% ipython --no-banner

In [1]: import numpy as np

In [2]: np.set_printoptions(precision=2, suppress=True, linewidth=160)

In [3]: m1 = np.loadtxt("out15.csv", delimiter=",")

In [4]: m1
Out[4]: 
array([[ 1.1,  1.4,  0. ,  0. , -0.2],
       [ 1.8, -0.6, -1. ,  1.7,  0.3],
       [-1. ,  0.4,  0. ,  0.1, -0.4],
       [ 0.5, -2.3, -0.2,  0.1, -0.9],
       [ 0.5, -1.7,  0.4, -0.8, -0.2],
       [-0.1, -0.9,  0.2,  0. ,  0. ],
       [ 3.6, -2.7,  2.1,  2.4, -1.5],
       [-1.6, -0.1,  0.6, -0.5,  0. ],
       [ 0. , -0.7, -0.6, -1.9,  1. ],
       [-0.5, -1.6,  0.7, -0.9,  1.1],
       [-0.8,  1.8,  1.2, -1. ,  1.3],
       [-0.3, -0.1,  1.1, -0.3,  0.7],
       [-0.9,  1.8, -0.8, -1.4, -0.9],
       [ 1.4,  0.6,  0.8, -1.1,  1.7],
       [ 2.2,  1. ,  0. , -0.5,  1.7],
       [ 2. ,  0.8, -0.4, -1.2,  1. ],
       [-1. ,  0.3, -0.8, -1.4,  1.7],
       [ 1.2, -0.5,  1.8,  0.5, -0.1],
       [ 0.2,  0.5, -0.6, -0.1, -0.6],
       [ 0.1,  1.2, -1.8, -0.9,  1.3],
       [ 0.8,  1.1,  0.9,  0. , -1.5],
       [ 0.2,  0.2,  0.6,  0.3,  1.1]])

In [5]: P = m1 @ np.linalg.solve(m1.T @ m1, m1.T)

In [6]: print(np.allclose(P @ P, P))
True

In [7]: np.round(np.linalg.eigvalsh(P), 2) + 0
Out[7]: array([0., 0., 0., 0., 0., 0., 0., 0., 0., 0., 0., 0., 0., 0., 0., 0., 0., 1., 1., 1., 1., 1.])

In [8]: X = np.loadtxt("m.csv", delimiter=",")

In [9]: print(X)
[[7. 4. 1. 4. 5. 2. 7. 2. 7.]
 [2. 0. 4. 4. 5. 4. 9. 1. 7.]
 [7. 4. 1. 4. 5. 2. 7. 2. 7.]
 [7. 7. 0. 9. 7. 4. 9. 3. 7.]
 [8. 3. 1. 3. 7. 0. 7. 1. 9.]
 [0. 2. 7. 7. 5. 5. 3. 7. 4.]]

In [10]: W1 = np.array([[2, 2, 5, 2, 5, 3],
    ...:     [4, 5, 4, 0, 1, 4],
    ...:     [0, 2, 4, 0, 3, 4],
    ...:     [1, 4, 0, 5, 2, 5],
    ...:     [5, 5, 1, 3, 5, 1],
    ...:     [5, 4, 2, 2, 3, 2],
    ...:     [2, 5, 2, 5, 5, 5],
    ...:     [4, 2, 5, 0, 2, 5],
    ...:     [0, 3, 4, 1, 5, 3]])

In [11]: b = np.array([2, 2, 2, 1, 0, 1])

In [12]: hid = np.maximum(X @ W1 + b, 0)

In [13]: np.linalg.matrix_rank(hid)
Out[13]: np.int64(5)

In [14]: C = np.array([[6, 6], [8, 8], [5, 4], [2, 7], [2, 7], [2, 7]])

In [15]: (hid @ C).round(6).argmax(axis=1)
Out[15]: array([1, 1, 1, 1, 1, 1])

In [16]: hid @ C
Out[16]: 
array([[3100., 4922.],
       [2786., 4574.],
       [3100., 4922.],
       [4263., 6747.],
       [3076., 4936.],
       [2986., 4651.]])

In [17]: print(W1 @ C)
[[ 73 118]
 [ 94 115]
 [ 50  81]
 [ 62 122]
 [ 93 137]
 [ 86 119]
 [ 92 165]
 [ 79 109]
 [ 62 103]]
